% ipython --no-banner

In [1]: import numpy as np

In [2]: from numpy import linalg as LA

In [3]: np.set_printoptions(suppress=True, linewidth=200)

In [4]: A = np.load("dump.npy")

In [5]: A
Out[5]: 
array([[ 21.87,  12.66,  17.23,   6.14,  -6.89],
       [ -9.36,  -9.67,   3.82,   4.04,  10.17],
       [ -7.19,   4.48,  -1.82,   6.45, -11.4 ],
       [ -2.3 ,   3.81,  -7.25,  -5.17,   5.61],
       [  8.12,  -1.7 , -10.66,  -7.97,   9.78],
       [  5.56,   8.31,   3.46,   9.12,  -1.37],
       [  4.2 ,  -6.48, -14.77,  -2.65,  -0.17],
       [  6.27,  -0.75,   5.02,  -0.29,  -4.48],
       [ -1.3 ,  -1.78,  10.38,  -1.24,  -5.78],
       [-12.92,   9.48, -12.11,  -3.88,   7.92]])

In [6]: Y = A / LA.norm(A, axis=1, keepdims=True)

In [7]: C2 = Y @ Y.T

In [8]: np.round(LA.norm(Y, axis=1), 2)
Out[8]: array([1., 1., 1., 1., 1., 1., 1., 1., 1., 1.])

In [9]: (C2 - 2 * np.eye(10)).round(6).argmax(axis=1)
Out[9]: array([7, 9, 5, 9, 6, 0, 4, 0, 7, 3])

In [10]: Y = A / np.sqrt((A ** 2).mean(axis=1, keepdims=True))

In [11]: np.round(LA.norm(Y, axis=1), 2)
Out[11]: array([2.24, 2.24, 2.24, 2.24, 2.24, 2.24, 2.24, 2.24, 2.24, 2.24])

In [12]: Y[8].round(2)
Out[12]: array([-0.24, -0.33,  1.91, -0.23, -1.06])

In [13]: Ac = A - A.mean(axis=0)

In [14]: vecs = LA.svd(Ac)[2][:1]

In [15]: Y = Ac - Ac @ vecs.T @ vecs

In [16]: round(LA.norm(Y) / LA.norm(Ac), 2)
Out[16]: np.float64(0.67)

In [17]: np.round((Ac @ vecs.T).std(axis=0), 2)
Out[17]: array([13.2])

In [18]: J = np.load("out16.npy")

In [19]: J
Out[19]: 
array([[-1.,  0.,  0.,  0.,  0.],
       [ 0., -1.,  0., -2.,  0.],
       [ 0.,  0., -1.,  0., -2.],
       [ 0., -2.,  0., -1.,  0.],
       [ 0.,  0., -2.,  0., -1.]])

In [20]: rng = np.random.default_rng(6306)

In [21]: labels = rng.permutation(5)

In [22]: labels
Out[22]: array([3, 1, 4, 2, 0])

In [23]: Y = J[labels][:, labels]

In [24]: Y
Out[24]: 
array([[-1., -2.,  0.,  0.,  0.],
       [-2., -1.,  0.,  0.,  0.],
       [ 0.,  0., -1., -2.,  0.],
       [ 0.,  0., -2., -1.,  0.],
       [ 0.,  0.,  0.,  0., -1.]])

In [25]: np.trace(Y)
Out[25]: np.float64(-5.0)

In [26]: np.diag(Y)
Out[26]: array([-1., -1., -1., -1., -1.])

In [27]: Y = J / LA.norm(J, axis=1, keepdims=True)

In [28]: C2 = Y @ Y.T

In [29]: np.degrees(np.arccos(np.clip(C2[0, 1], -1, 1)))
Out[29]: np.float64(90.0)

In [30]: (np.abs(C2) > 0.9).astype(int)
Out[30]: 
array([[1, 0, 0, 0, 0],
       [0, 1, 0, 0, 0],
       [0, 0, 1, 0, 0],
       [0, 0, 0, 1, 0],
       [0, 0, 0, 0, 1]])

In [31]: np.argwhere(np.triu(np.abs(C2) > 0.95, 1))
Out[31]: array([], shape=(0, 2), dtype=int64)

In [32]: np.round(LA.norm(Y, axis=1), 2)
Out[32]: array([1., 1., 1., 1., 1.])

In [33]: C2[0]
Out[33]: array([1., 0., 0., 0., 0.])

In [34]: (C2 - 2 * np.eye(5)).round(6).argmax(axis=1)
Out[34]: array([1, 3, 4, 1, 2])

In [35]: t3 = np.stack([J, -3 * J, J[::-1]])

In [36]: LA.matrix_rank(t3.reshape(3, -1))
Out[36]: np.int64(2)

In [37]: t3.shape
Out[37]: (3, 5, 5)

In [38]: np.round(LA.det(t3), 2)
Out[38]: array([  -9., 2187.,   -9.])

In [39]: np.round(LA.norm(t3, axis=(1, 2)), 2)
Out[39]: array([ 4.58, 13.75,  4.58])

In [40]: t3.sum(axis=0)
Out[40]: 
array([[ 2.,  0., -2.,  0., -1.],
       [ 0.,  0.,  0.,  3.,  0.],
       [ 0.,  0.,  1.,  0.,  2.],
       [ 0.,  3.,  0.,  0.,  0.],
       [-1.,  0.,  4.,  0.,  2.]])

In [41]: mat = np.load("run7.npy")

In [42]: mat
Out[42]: 
array([[ 0.17, -0.06, -0.13],
       [ 0.  ,  0.  ,  0.  ],
       [ 0.17, -0.06, -0.13],
       [ 0.34, -0.12, -0.26],
       [-1.87,  0.66,  1.43]])

In [43]: np.allclose(mat[:-1].T @ LA.lstsq(mat[:-1].T, mat[-1])[0], mat[-1])
Out[43]: True

In [44]: np.round(mat @ LA.pinv(mat) @ mat, 2)
Out[44]: 
array([[ 0.17, -0.06, -0.13],
       [ 0.  ,  0.  ,  0.  ],
       [ 0.17, -0.06, -0.13],
       [ 0.34, -0.12, -0.26],
       [-1.87,  0.66,  1.43]])

In [45]: np.abs(np.diag(LA.qr(mat)[1])) > 1e-9
Out[45]: array([ True, False, False])

In [46]: U, sv, VT = LA.svd(mat)

In [47]: np.argmax(sv[:-1] / (sv[1:] + 1e-6)) + 1
Out[47]: np.int64(1)

In [48]: Y = U[:, :1] @ np.diag(sv[:1]) @ VT[:1]

In [49]: round(float(LA.norm(mat - Y) / LA.norm(mat)), 2)
Out[49]: 0.0

In [50]: round(float(np.abs(mat - Y).max()), 2)
Out[50]: 0.0

In [51]: [round(float(x), 2) for x in LA.svd(mat, compute_uv=False)[:3]]
Out[51]: [2.5, 0.0, 0.0]

In [52]: M = np.loadtxt("w.csv", delimiter=",")

In [53]: M
Out[53]: 
array([[0., 0., 1., 0., 0.],
       [0., 0., 0., 0., 0.],
       [0., 0., 0., 0., 0.],
       [0., 2., 0., 0., 0.],
       [0., 0., 0., 2., 0.]])

In [54]: theta = np.radians(120)

In [55]: R = np.eye(5)

In [56]: R[2, 2] = R[4, 4] = np.cos(theta)

In [57]: R[2, 4], R[4, 2] = -np.sin(theta), np.sin(theta)

In [58]: R.round(2)
Out[58]: 
array([[ 1.  ,  0.  ,  0.  ,  0.  ,  0.  ],
       [ 0.  ,  1.  ,  0.  ,  0.  ,  0.  ],
       [ 0.  ,  0.  , -0.5 ,  0.  , -0.87],
       [ 0.  ,  0.  ,  0.  ,  1.  ,  0.  ],
       [ 0.  ,  0.  ,  0.87,  0.  , -0.5 ]])

In [59]: Y = M @ R.T

In [60]: np.round(LA.det(R), 2), np.trace(R)
Out[60]: (np.float64(1.0), np.float64(2.0))

In [61]: np.allclose(M @ M.T, Y @ Y.T)
Out[61]: True

In [62]: U, sv, VT = LA.svd(M)

In [63]: vecs = VT[:(sv > 1e-8).sum()]

In [64]: x0 = M[1] + 2 * M[0] + rng.integers(2) * np.eye(5)[2]

In [65]: x0
Out[65]: array([0., 0., 2., 0., 0.])

In [66]: LA.matrix_rank(np.vstack([M, x0]))
Out[66]: np.int64(3)

In [67]: m1 = np.load("case18.npy")

In [68]: m1
Out[68]: 
array([[1., 2., 0.],
       [2., 1., 2.],
       [0., 2., 1.]])

In [69]: O, vecs = LA.qr(m1[:, :2])[0], LA.qr(m1[:, 2:])[0]

In [70]: sv = LA.svd(O.T @ vecs, compute_uv=False)

In [71]: np.round(LA.norm(O @ O.T - vecs @ vecs.T, 2), 2)
Out[71]: np.float64(1.0)

In [72]: sv.round(2)
Out[72]: array([0.81])

In [73]: (sv > 0.9).sum()
Out[73]: np.int64(0)

In [74]: u = np.array([-5, -3, -9])

In [75]: Y = m1 + np.outer(u, np.eye(3)[1])

In [76]: LA.matrix_rank(Y - m1)
Out[76]: np.int64(1)

In [77]: LA.matrix_rank(LA.inv(Y) - LA.inv(m1), tol=1e-8)
Out[77]: np.int64(1)

In [78]: Y = np.array([[3, 5]])

In [79]: F = Y.T @ Y

In [80]: F
Out[80]: 
array([[ 9, 15],
       [15, 25]])

In [81]: np.argsort(-LA.norm(F, axis=0).round(6), kind="stable")[:3]
Out[81]: array([1, 0])

In [82]: LA.matrix_rank(F, rtol=0.1)
Out[82]: np.int64(1)

In [83]: LA.cond(F) > 100
Out[83]: np.True_

In [84]: x0 = np.array([3, -3])

In [85]: F @ (2 * x0)
Out[85]: array([-36, -60])

In [86]: np.einsum("ij,j->i", F, x0)
Out[86]: array([-18, -30])

In [87]: (F * x0).sum(axis=1)
Out[87]: array([-18, -30])
